In [1]: import numpy as np

In [2]: np.set_printoptions(precision=1, suppress=True, linewidth=100)

In [3]: rng = np.random.default_rng(762)

In [4]: z = rng.integers(0, 3, 3)

In [5]: E = np.array([[5, 6, -9], [8, 6, 0], [-4, -9, 5]]) * (z[:, None] == z)

In [6]: E
Out[6]: 
array([[5, 0, 0],
       [0, 6, 0],
       [0, 0, 5]])

In [7]: E @ E.T
Out[7]: 
array([[25,  0,  0],
       [ 0, 36,  0],
       [ 0,  0, 25]])

In [8]: np.linalg.pinv(E)
Out[8]: 
array([[0.2, 0. , 0. ],
       [0. , 0.2, 0. ],
       [0. , 0. , 0.2]])

In [9]: np.linalg.svd(E, compute_uv=False)
Out[9]: array([6., 5., 5.])

In [10]: evals, evecs = np.linalg.eig(E)

In [11]: np.sort(np.linalg.eigvals(E @ E))
Out[11]: array([25., 25., 36.])

In [12]: np.prod(evals)
Out[12]: np.float64(150.0)

In [13]: Q, evecs = np.linalg.qr(E[:, :2])[0], np.linalg.qr(E[:, 2:])[0]

In [14]: sv = np.linalg.svd(Q.T @ evecs, compute_uv=False)

In [15]: round(np.linalg.norm(Q @ Q.T - evecs @ evecs.T, 2), 1)
Out[15]: np.float64(1.0)

In [16]: evals, evecs = np.linalg.eigh(E)

In [17]: x0 = np.array([-3, 2, -1])

In [18]: evecs * np.abs(evals) @ evecs.T
Out[18]: 
array([[5., 0., 0.],
       [0., 6., 0.],
       [0., 0., 5.]])

In [19]: (np.sign(evecs[:, -1].round(6)) == np.sign(evecs[0, -1].round(6))).astype(int)
Out[19]: array([1, 0, 1])

In [20]: other = np.linalg.inv(E)

In [21]: round(np.linalg.cond(E), 1)
Out[21]: np.float64(1.2)

In [22]: np.linalg.inv(other)
Out[22]: 
array([[5., 0., 0.],
       [0., 6., 0.],
       [0., 0., 5.]])

In [23]: np.round(np.linalg.slogdet(E)[0], 1)
Out[23]: np.float64(1.0)

In [24]: np.round(np.linalg.det(E) * np.linalg.det(other), 1)
Out[24]: np.float64(1.0)

In [25]: np.allclose(other, E.T)
Out[25]: False

In [26]: X = np.loadtxt("dump.csv", delimiter=",")

In [27]: X
Out[27]: 
array([[-1., -4.,  0., -1.],
       [ 2.,  8., -1.,  2.],
       [ 1.,  4., -2.,  1.],
       [ 2.,  8., -2.,  2.],
       [-2., -8.,  0.,  2.],
       [-2., -8.,  2., -1.],
       [ 2.,  8.,  1., -1.]])

In [28]: # rows and columns are dependent

In [29]: U, sv, vt = np.linalg.svd(X)

In [30]: evecs = vt[:(sv > 1e-8).sum()]

In [31]: x0 = X[5] + -1 * X[6] + rng.integers(2) * np.eye(4)[1]

In [32]: x0
Out[32]: array([ -4., -16.,   1.,   0.])

In [33]: np.round(evecs.T @ evecs, 1) + 0
Out[33]: 
array([[0.1, 0.2, 0. , 0. ],
       [0.2, 0.9, 0. , 0. ],
       [0. , 0. , 1. , 0. ],
       [0. , 0. , 0. , 1. ]])

In [34]: np.linalg.matrix_rank(np.vstack([X, x0]))
Out[34]: np.int64(3)

In [35]: U, sv, vt = np.linalg.svd(X)

In [36]: sv.round(1) + 0
Out[36]: array([19.5,  4.5,  1.8,  0. ])

In [37]: other = U[:, :3] @ np.diag(sv[:3]) @ vt[:3]

In [38]: round(np.abs(X - other).max(), 1)
Out[38]: np.float64(0.0)

In [39]: round(float(np.linalg.norm(X - other, 2)), 1), np.round(sv[3], 1)
Out[39]: (0.0, np.float64(0.0))

In [40]: np.linalg.matrix_rank(X, rtol=0.05)
Out[40]: np.int64(3)

In [41]: np.linalg.matrix_rank(other)
Out[41]: np.int64(3)

In [42]: np.linalg.lstsq(X[:-1].T, X[-1])[2]
Out[42]: np.int32(3)

In [43]: data = np.loadtxt("x.csv", delimiter=",")

In [44]: data
Out[44]: 
array([[-5.3,  4.1,  1.3,  2.3, -7. ],
       [ 3.5,  7. ,  0.7, -2.4,  5.7],
       [ 4. , -3.2,  3.2, -5.9,  5.3],
       [-0.1,  5.5,  0.7,  7.5,  3.6],
       [-3.2, -5.8,  2.8,  5.9, -3.7],
       [-3.6,  5.2,  7.1,  2.8,  1. ],
       [ 7.4,  3.5, -2.2,  4.5,  2.7],
       [-6.4, -0.7,  5.6, -0.2, -5.2],
       [-4.8, -1.2, -4.2, -5.7,  5.1],
       [-4.7,  0.3, -3.9,  5. , -6.2],
       [ 6.5, -3.6,  2.1,  2.6,  5.8],
       [ 4.4,  2.4, -6.9, -4.7,  2.3],
       [-0.8, -2. , -1. , -7.5, -6.1],
       [-1.4,  0.4,  0.1, -5.7, -8.1],
       [ 2.4,  1.1, -9.4, -2.1, -0.1],
       [ 0. , -2.5,  6.3,  1.4,  7.2],
       [-5.1, -3. , -3.9,  6.1,  3.5],
       [ 3.6, -3.8,  7.3, -0.2,  4.4],
       [-0.3,  2. ,  3.9,  0.6, -9. ],
       [ 6. ,  2.9,  4.3, -3.6,  4.9],
       [ 3.9, -3. , -7.9, -1.1, -3.4]])

In [45]: D = np.linalg.norm(data[:, None] - data[None], axis=-1)

In [46]: np.unravel_index(D.round(6).argmax(), D.shape)
Out[46]: (np.int64(2), np.int64(9))

In [47]: np.flatnonzero(D[17] < D.mean() / 2)
Out[47]: array([15, 17])

In [48]: np.linalg.norm(data - data.mean(axis=0), axis=1)
Out[48]: 
array([10.2,  9.6,  9.8,  9.8, 10.2,  9.7,  9.7, 10.1, 10.3, 10.4,  9.8, 10. , 10.1, 10.1, 10.2,
        9.8, 10.3,  9.7, 10. ,  9.6, 10.2])

In [49]: D[:5, :5]
Out[49]: 
array([[ 0. , 16.4, 19. , 13. , 11.3],
       [16.4,  0. , 11.1, 10.8, 19.2],
       [19. , 11.1,  0. , 16.8, 16.7],
       [13. , 10.8, 16.8,  0. , 14.1],
       [11.3, 19.2, 16.7, 14.1,  0. ]])

In [50]: np.linalg.norm(data, axis=1)
Out[50]: 
array([10., 10., 10., 10., 10., 10., 10., 10., 10., 10., 10., 10., 10., 10., 10., 10., 10., 10.,
       10., 10., 10.])

In [51]: np.linalg.matrix_rank(D ** 2)
Out[51]: np.int64(7)
